>>> import numpy as np
>>> import numpy.linalg as la
>>> np.set_printoptions(precision=2, suppress=True, linewidth=200, legacy="1.25")
>>> m1 = np.array([[0, 1, 1], [1, 0, 1], [1, 1, 0]])
>>> np.argwhere(np.triu(m1))
array([[0, 1],
       [0, 2],
       [1, 2]])
>>> low = np.diag(m1.sum(axis=1)) - m1
>>> print(la.matrix_rank(low))
2
>>> print(round(la.det(low[1:, 1:])))
3
>>> Y = np.array([[1, 0, -1], [-1, 3, -2], [-2, -2, -2]])
>>> m1 @ Y
array([[-3,  1, -4],
       [-1, -2, -3],
       [ 0,  3, -3]])
>>> print(np.einsum("ik,kj->ij", m1, Y))
[[-3  1 -4]
 [-1 -2 -3]
 [ 0  3 -3]]
>>> Q, r_ = la.qr(m1)
>>> Q.shape, r_.shape
((3, 3), (3, 3))
>>> np.round(Q.T @ Q, 2) + 0
array([[1., 0., 0.],
       [0., 1., 0.],
       [0., 0., 1.]])
>>> round(float(abs(r_[0, 0])), 2), round(la.norm(m1[:, 0]), 2)
(1.41, 1.41)
>>> r_
array([[-1.41, -0.71, -0.71],
       [ 0.  ,  1.22,  0.41],
       [ 0.  ,  0.  , -1.15]])
>>> s = 10 * 0.2 ** np.arange(3)
>>> Q, _ = la.qr(np.array([[-0.2, 0.8, 1.0], [-0.4, -0.3, -0.3], [0.2, 0.6, 0.4]]))
>>> rng = np.random.default_rng(50240)
>>> A = rng.normal(size=(26, 3)) * s @ Q
>>> A
array([[  1.14,  -6.78,   3.92],
       [  4.35,  -5.35,   1.67],
       [ -3.02,   3.37,  -0.33],
       [  3.9 ,  -1.83,  -0.52],
       [  2.26,  -4.46,   1.98],
       [ -3.97,  12.9 ,  -6.73],
       [ -1.74,   6.08,  -2.27],
       [  4.18, -10.97,   4.95],
       [  7.59, -17.28,   8.16],
       [  1.95,  -0.36,  -0.2 ],
       [  8.45, -14.76,   6.1 ],
       [  5.78, -12.93,   5.85],
       [  4.85,  -7.33,   2.74],
       [  2.38,   0.48,  -0.92],
       [  0.7 ,  -5.06,   3.29],
       [  5.  ,  -5.63,   1.35],
       [ -2.29,   1.15,  -0.07],
       [  3.08, -10.62,   5.64],
       [ -1.15,   2.77,  -0.64],
       [  5.02, -14.44,   7.44],
       [  2.68,  -2.2 ,  -0.54],
       [  6.3 , -10.49,   2.95],
       [  1.99,  -1.85,   0.48],
       [  2.37,  -5.27,   2.67],
       [  4.03, -10.11,   5.27],
       [  3.71, -14.18,   7.97]])
>>> cent = A[[0, 22]].astype(float)
>>> for _ in range(7):
...     idx = la.norm(A[:, None] - cent, axis=-1).argmin(axis=1)
...     cent = np.array([A[idx == j].mean(axis=0) for j in range(2)])
... 
>>> idx
array([0, 0, 1, 1, 0, 1, 1, 0, 0, 1, 0, 0, 0, 1, 0, 0, 1, 0, 1, 0, 1, 0, 1, 0, 0, 0])
>>> cent
array([[ 4.3 , -9.73,  4.5 ],
       [ 0.07,  2.05, -1.17]])
>>> np.abs(cent[1] - cent[0]).argmax()
1
>>> cent[1] - cent[0]
array([-4.23, 11.78, -5.67])
>>> cov = cent.T @ cent
>>> np.diag(cov)
array([18.49, 98.86, 21.61])
>>> dist = la.norm(A[:, None] - A[None], axis=-1)
>>> print(dist.shape)
(26, 26)
>>> Q, r_ = la.qr(A)
>>> print(r_)
[[-20.85  41.06 -17.48]
 [  0.   -17.93  11.89]
 [  0.     0.    -2.18]]
>>> Q @ r_
array([[  1.14,  -6.78,   3.92],
       [  4.35,  -5.35,   1.67],
       [ -3.02,   3.37,  -0.33],
       [  3.9 ,  -1.83,  -0.52],
       [  2.26,  -4.46,   1.98],
       [ -3.97,  12.9 ,  -6.73],
       [ -1.74,   6.08,  -2.27],
       [  4.18, -10.97,   4.95],
       [  7.59, -17.28,   8.16],
       [  1.95,  -0.36,  -0.2 ],
       [  8.45, -14.76,   6.1 ],
       [  5.78, -12.93,   5.85],
       [  4.85,  -7.33,   2.74],
       [  2.38,   0.48,  -0.92],
       [  0.7 ,  -5.06,   3.29],
       [  5.  ,  -5.63,   1.35],
       [ -2.29,   1.15,  -0.07],
       [  3.08, -10.62,   5.64],
       [ -1.15,   2.77,  -0.64],
       [  5.02, -14.44,   7.44],
       [  2.68,  -2.2 ,  -0.54],
       [  6.3 , -10.49,   2.95],
       [  1.99,  -1.85,   0.48],
       [  2.37,  -5.27,   2.67],
       [  4.03, -10.11,   5.27],
       [  3.71, -14.18,   7.97]])
>>> np.allclose(r_.T @ r_, A.T @ A)
True
>>> np.round(np.trace(Q @ Q.T), 2)
3.0
>>> print(np.round(Q.T @ Q, 2) + 0)
[[1. 0. 0.]
 [0. 1. 0.]
 [0. 0. 1.]]
>>> np.sort(la.eigvals(r_))
array([-20.85, -17.93,  -2.18])
>>> la.matrix_rank(r_ - r_[0, 0] * np.eye(3))
2
>>> r_ @ r_
array([[  434.53, -1592.34,   890.71],
       [    0.  ,   321.58,  -239.12],
       [    0.  ,     0.  ,     4.75]])
>>> round(float(np.prod(np.diag(r_))), 2), np.round(la.det(r_), 2)
(-814.81, -814.81)
>>> print([int(la.matrix_rank(la.matrix_power(r_, p))) for p in range(1, 4)])
[3, 3, 3]
>>> M = np.array([[-6.66, -13.68, -12.99],
...     [-2.26, 5.29, 19.15],
...     [6.58, 13.52, 13.19],
...     [-5.01, 7.48, -17.86],
...     [-15.82, -9.97, -7.1],
...     [4.64, 9.24, -17.12],
...     [1.27, 4.78, -19.38],
...     [-11.29, -0.68, 16.49],
...     [-18.07, 7.02, 4.9],
...     [-16.79, -10.04, 4.15],
...     [-4.18, -3.75, -19.2],
...     [11.37, -12.33, 10.9],
...     [15.2, -8.25, 10.04],
...     [10.59, 11.09, -12.84],
...     [7.42, 18.5, 1.68],
...     [11.82, -15.44, -4.69],
...     [-8.82, -17.83, 2.06]])
>>> hat = A @ la.solve(A.T @ A, A.T)
>>> round(np.trace(hat), 2)
3.0
>>> np.allclose(hat @ hat, hat)
True
>>> idx = M[:, 2] > np.median(M[:, 2])
>>> r0 = M[idx].mean(axis=0) - M[~idx].mean(axis=0)
>>> print(r0)
[-3.46 -3.83 22.28]
>>> cov = np.cov(A, rowvar=False)
>>> np.argwhere(np.triu(np.abs(np.corrcoef(A.T)) > 0.8, 1))
array([[0, 1],
       [1, 2]])
>>> A.std(axis=0)
array([3.09, 7.09, 3.47])
>>> np.corrcoef(A.T)
array([[ 1.  , -0.87,  0.73],
       [-0.87,  1.  , -0.97],
       [ 0.73, -0.97,  1.  ]])
>>> np.median(A, axis=0)
array([ 2.88, -5.31,  2.33])
>>> la.eigvalsh(cov)[::-1]
array([71.47,  3.07,  0.1 ])
